% ipython --no-banner

In [1]: import numpy as np

In [2]: from numpy import linalg as LA

In [3]: np.set_printoptions(precision=1, suppress=True, linewidth=140, legacy="1.25")

In [4]: J = np.load("out19.npy")

In [5]: J
Out[5]: 
array([[-0.8,  0.4,  0.4,  0.2],
       [-0.2, -0.4,  0.3, -0.8],
       [ 0. ,  0.7, -0.4, -0.3],
       [ 0.6,  0.4,  0.7,  0.1],
       [-0.1, -0.4,  0.1,  0.5]])

In [6]: out = np.c_[J[:, :3] @ np.array([[2, 3, 0], [3, 1, 0], [3, 2, 3]]), np.array([0, 2, 2, 1, 0])]

In [7]: out
Out[7]: 
array([[ 0.8, -1.2,  1.3,  0. ],
       [-0.4, -0.2,  1. ,  2. ],
       [ 0.8, -0.1, -1.2,  2. ],
       [ 4.4,  3.5,  2.2,  1. ],
       [-1.1, -0.4,  0.2,  0. ]])

In [8]: np.round(LA.norm(out - J @ LA.lstsq(J, out)[0], axis=0), 1) + 0
Out[8]: array([0. , 0. , 0. , 1.8])

In [9]: LA.matrix_rank(out)
Out[9]: 4

In [10]: LA.norm(LA.qr(J)[0].T @ out, axis=0) ** 2 / ((out ** 2).sum(axis=0) + 1e-12)
Out[10]: array([1. , 1. , 1. , 0.6])

In [11]: LA.matrix_rank(np.c_[J, out])
Out[11]: 5

In [12]: np.round(LA.lstsq(J, out[:, 0])[0], 1) + 0
Out[12]: array([2., 3., 3., 0.])

In [13]: vec = np.array([2, 5, 3, 2])

In [14]: y = out @ vec

In [15]: LA.solve(out.T @ out, out.T @ y)
Out[15]: array([2., 5., 3., 2.])

In [16]: np.round(LA.pinv(out) @ out, 1) + 0
Out[16]: 
array([[1., 0., 0., 0.],
       [0., 1., 0., 0.],
       [0., 0., 1., 0.],
       [0., 0., 0., 1.]])

In [17]: LA.lstsq(out, y)[0]
Out[17]: array([2., 5., 3., 2.])

In [18]: rng = np.random.default_rng(13)

In [19]: y = y + 0.1 * rng.normal(size=5)

In [20]: y.round(1) + 0
Out[20]: array([ 0. ,  4.6,  1.4, 35. , -3.5])

In [21]: coef, *_ = LA.lstsq(out, y)

In [22]: round(LA.norm(y - out @ coef), 1)
Out[22]: 0.3

In [23]: [round(float(LA.norm(LA.solve(out.T @ out + lam * np.eye(4), out.T @ y))), 2) for lam in (0, 1, 10, 100)]
Out[23]: [6.39, 5.88, 4.52, 1.58]

In [24]: coef
Out[24]: array([2.1, 4.9, 2.9, 1.9])

In [25]: coef.round()
Out[25]: array([2., 5., 3., 2.])

In [26]: M = np.load("sample2.npy")

In [27]: M
Out[27]: 
array([[-2.1, -2. ,  2. ],
       [-2.1, -1.9,  2. ],
       [-2. , -2. ,  1.9],
       [-1.9, -1.9,  2. ],
       [-1.9, -2.1,  1.9],
       [-2. , -1.8,  1.9],
       [-1.9, -2. ,  1.9],
       [-2.1, -1.9,  2. ],
       [-2. , -1.9,  1.9],
       [-2.1, -2.1,  2.2],
       [-2.8,  0.1,  3. ],
       [-2.9,  0. ,  3.1],
       [-2.9, -0.1,  3.2],
       [-2.9, -0.1,  2.9],
       [-2.8,  0. ,  3.1],
       [-3. , -0.2,  3. ],
       [-3.1,  0. ,  3.1],
       [-3.2,  0. ,  2.9],
       [-2.9,  0.1,  3. ],
       [-3.1,  0.2,  3.2]])

In [28]: # row 7 repeats row 1

In [29]: [round(float(x), 1) for x in LA.svd(M, compute_uv=False)[:3]]
Out[29]: [16.5, 5.1, 0.4]

In [30]: LA.cond(M) > 100
Out[30]: False

In [31]: np.round(np.abs(LA.svd(M)[2][-1]), 1) + 0
Out[31]: array([0.7, 0. , 0.7])

In [32]: A = np.load("layer19.npy")

In [33]: A
Out[33]: 
array([[-1, -1, -1, -1, -1],
       [-1, -2, -2, -2, -2],
       [-1, -2, -3, -3, -3],
       [-1, -2, -3, -4, -4],
       [-1, -2, -3, -4, -5]])

In [34]: round(LA.eigvalsh(A).min(), 1)
Out[34]: -12.3

In [35]: np.all(LA.eigvalsh(A) > 0)
Out[35]: False

In [36]: [round(float(LA.det(A[:i, :i])), 2) + 0 for i in range(1, 6)]
Out[36]: [-1.0, 1.0, -1.0, 1.0, -1.0]

In [37]: np.einsum("ii->", A)
Out[37]: -15

In [38]: np.poly(A)
Out[38]: array([ 1., 15., 35., 28.,  9.,  1.])

In [39]: np.round(LA.eigvals(A).sum().real, 1)
Out[39]: -15.0

In [40]: np.kron(np.eye(2, dtype=int), A)
Out[40]: 
array([[-1, -1, -1, -1, -1,  0,  0,  0,  0,  0],
       [-1, -2, -2, -2, -2,  0,  0,  0,  0,  0],
       [-1, -2, -3, -3, -3,  0,  0,  0,  0,  0],
       [-1, -2, -3, -4, -4,  0,  0,  0,  0,  0],
       [-1, -2, -3, -4, -5,  0,  0,  0,  0,  0],
       [ 0,  0,  0,  0,  0, -1, -1, -1, -1, -1],
       [ 0,  0,  0,  0,  0, -1, -2, -2, -2, -2],
       [ 0,  0,  0,  0,  0, -1, -2, -3, -3, -3],
       [ 0,  0,  0,  0,  0, -1, -2, -3, -4, -4],
       [ 0,  0,  0,  0,  0, -1, -2, -3, -4, -5]])

In [41]: ev, evecs = LA.eigh(A)

In [42]: LA.eigvalsh(A + 2 * np.eye(5))
Out[42]: array([-10.3,   0.6,   1.4,   1.6,   1.7])

In [43]: (ev > 1e-8).sum(), (ev < -1e-8).sum()
Out[43]: (0, 5)

In [44]: LA.norm(A, axis=1)
Out[44]: array([2.2, 4.1, 5.7, 6.8, 7.4])

In [45]: np.round(LA.norm(A, "nuc"), 1)
Out[45]: 15.0

In [46]: round(float(LA.norm(A[4] - A[3])), 1)
Out[46]: 1.0

In [47]: mat = np.load("dump.npy")

In [48]: mat
Out[48]: 
array([[ 0.9,  1. ,  2.6,  2.7],
       [ 0.8,  0.7,  1.9,  2.9],
       [ 1.1,  0.5,  2.1,  3.2],
       [ 0.8,  0.9,  1.7,  2.8],
       [ 0.7,  0.9,  2.3,  3. ],
       [ 0.8,  1.1,  2. ,  3.4],
       [ 2. ,  1. , -0.3,  1.7],
       [ 1.7,  1.3,  0.4,  0.7],
       [ 2.1,  1.2,  0. ,  1.6],
       [ 2.1,  0.6,  0.2,  1.3],
       [ 2.3,  1.6, -0.3,  0.8],
       [ 2.3,  1.5,  0.2,  0.9]])

In [49]: Xs = mat - mat.mean(axis=0)

In [50]: Uu, s, VT = LA.svd(Xs, full_matrices=False)

In [51]: np.round((s ** 2).sum() ** 2 / (s ** 4).sum(), 1)
Out[51]: 1.2

In [52]: np.abs(VT[0]).argmax()
Out[52]: 2

In [53]: (np.sign(Uu[:, 0]) == np.sign(Uu[0, 0])).astype(int)
Out[53]: array([1, 1, 1, 1, 1, 1, 0, 0, 0, 0, 0, 0])

In [54]: np.searchsorted(np.cumsum(s ** 2) / (s ** 2).sum(), 0.9) + 1
Out[54]: 1

In [55]: s
Out[55]: array([5.3, 1.3, 0.8, 0.6])

In [56]: np.abs(Uu[:, 0]).argmax()
Out[56]: 10

In [57]: np.round(Xs.mean(axis=0), 1) + 0
Out[57]: array([0., 0., 0., 0.])

In [58]: W2 = mat[[0, 9]].astype(float)

In [59]: for _ in range(7):
    ...:     z = LA.norm(mat[:, None] - W2, axis=-1).argmin(axis=1)
    ...:     W2 = np.array([mat[z == j].mean(axis=0) for j in range(2)])
    ...: 

In [60]: z
Out[60]: array([0, 0, 0, 0, 0, 0, 1, 1, 1, 1, 1, 1])

In [61]: np.bincount(z)
Out[61]: array([6, 6])
